% python3 -q
>>> import numpy as np
>>> from numpy import linalg as LA
>>> np.set_printoptions(suppress=True, linewidth=160)
>>> K = np.load("block7.npy")
>>> K.round(1) + 0
array([[ 0. , -0.2,  0.4,  0.4,  0.1],
       [ 0.2,  0. ,  0.2, -0.2,  0.5],
       [ 0.2, -0.2, -0.6,  0.4,  0. ],
       [ 0.7,  0. , -0.3, -0.3,  0. ],
       [-0.2,  0. , -0.1, -0.1, -0.7],
       [ 0. ,  0.2, -0.2,  0.2, -0.2],
       [ 0. ,  0.4,  0.1, -0.2, -0.2],
       [-0.2,  0.2, -0.4,  0.1,  0.3],
       [-0.4,  0.4, -0.1,  0.2,  0.2],
       [ 0.2,  0.7,  0.1,  0.1,  0.1],
       [-0.1,  0. ,  0.1, -0.3,  0.1],
       [-0.4, -0.1, -0.4, -0.5,  0.1]])
>>> Xc = K - K.mean(axis=0)
>>> V = LA.svd(Xc)[2][:2]
>>> Y = Xc - Xc @ V.T @ V
>>> np.round(np.cov(Xc @ V.T, rowvar=False), 1) + 0
array([[0.1, 0. ],
       [0. , 0.1]])
>>> LA.norm(Y, axis=1).round(6).argmax()
np.int64(2)
>>> np.round(Y.std(axis=0), 1)
array([0.3, 0.2, 0.3, 0.1, 0.1])
>>> D = LA.norm(K[:, None] - K[None], axis=-1)
>>> (D + 1e9 * np.eye(12)).round(6).argmin(axis=1)
array([ 5, 10,  5, 10,  6,  6, 10,  8,  7,  6,  1, 10])
>>> print(D.mean(axis=1).argmax())
3
>>> D[8].round(6).argsort(kind="stable")[:4]
array([ 8,  7,  5, 10])
>>> D.shape
(12, 12)
>>> np.unravel_index(D.round(6).argmax(), D.shape)
(np.int64(9), np.int64(11))
>>> r0 = np.array([-3, 3, 2, -3, -3, 1])
>>> rng = np.random.default_rng(76)
>>> data = np.outer(rng.normal(size=24), r0) + 0.1 * rng.normal(size=(24, 6))
>>> data.round(1) + 0
array([[ 1.7, -1.7, -1.2,  1.8,  1.8, -0.6],
       [-5.3,  5.4,  3.5, -5.2, -5.4,  1.7],
       [-3. ,  2.9,  2. , -2.8, -3. ,  1. ],
       [-1.3,  1.6,  1.1, -1.5, -1.6,  0.4],
       [-3. ,  3.3,  2.1, -3.2, -3.2,  1. ],
       [ 4.8, -4.8, -3.2,  4.6,  4.5, -1.6],
       [-2. ,  1.9,  1.4, -1.6, -1.8,  0.6],
       [-4.2,  4.2,  2.9, -4.3, -4.4,  1.5],
       [-4.2,  4. ,  2.7, -4.3, -4.2,  1.2],
       [ 4.6, -4.6, -3.2,  4.7,  4.7, -1.5],
       [ 2.7, -2.5, -1.6,  2.7,  2.9, -0.7],
       [-1.4,  1.4,  0.8, -1.4, -1.2,  0.4],
       [-1.1,  0.9,  0.6, -1. , -0.9,  0.5],
       [ 2.3, -2.1, -1.4,  2.3,  2.4, -0.8],
       [-3.7,  3.8,  2.3, -3.8, -3.8,  1.3],
       [ 0. ,  0. , -0.3,  0.1,  0.2, -0.1],
       [ 0.5, -0.3, -0.2,  0.5,  0.6, -0.2],
       [ 1.3, -1.3, -1. ,  1.4,  1.4, -0.5],
       [-4.4,  4.5,  3.1, -4.4, -4.4,  1.7],
       [ 3.5, -3.6, -2.3,  3.6,  3.6, -1.2],
       [-4.6,  4.5,  3. , -4.8, -4.7,  1.7],
       [ 1. , -0.9, -0.8,  0.9,  1. , -0.3],
       [ 0.9, -0.9, -0.7,  1. ,  1.1, -0.4],
       [ 0.9, -0.8, -0.6,  0.8,  1. , -0.5]])
>>> Xc = data - data.mean(axis=0)
>>> Uu, sigma, Vt = LA.svd(Xc, full_matrices=False)
>>> print((np.sign(Uu[:, 0]) == np.sign(Uu[0, 0])).astype(int))
[1 0 0 0 0 1 0 0 0 1 1 0 0 1 0 1 1 1 0 1 0 1 1 1]
>>> np.abs(Vt[0]).argmax()
np.int64(4)
>>> print(np.round(Xc.mean(axis=0), 1) + 0)
[0. 0. 0. 0. 0. 0.]
>>> vec = np.array([5, 3, 4, 1, -3, 9])
>>> target = data @ vec
>>> print(np.round(LA.solve(data.T @ data, data.T @ target), 1))
[ 5.  3.  4.  1. -3.  9.]
>>> np.round(LA.pinv(data) @ data, 1) + 0
array([[1., 0., 0., 0., 0., 0.],
       [0., 1., 0., 0., 0., 0.],
       [0., 0., 1., 0., 0., 0.],
       [0., 0., 0., 1., 0., 0.],
       [0., 0., 0., 0., 1., 0.],
       [0., 0., 0., 0., 0., 1.]])
>>> np.round(LA.lstsq(data, target)[0], 1)
array([ 5.,  3.,  4.,  1., -3.,  9.])
>>> target = target + 0.3 * rng.normal(size=24)
>>> target.round(1)
array([-10.1,  29.9,  16.5,  10. ,  18.3, -26.7,  11.7,  25.2,  21.1, -27.2, -13.4,   6.4,   5.3, -12.4,  21.6,  -2.6,  -2.4,  -7.7,  28.1, -20.6,  26.9,
        -5.3,  -7.1,  -8.3])
>>> c, *_ = LA.lstsq(data, target)
>>> np.round(data.T @ (target - data @ c), 1) + 0
array([0., 0., 0., 0., 0., 0.])
>>> c.round()
array([ 5.,  4.,  4.,  2., -4.,  9.])
>>> np.round(LA.norm(target - data @ c), 1)
np.float64(1.6)
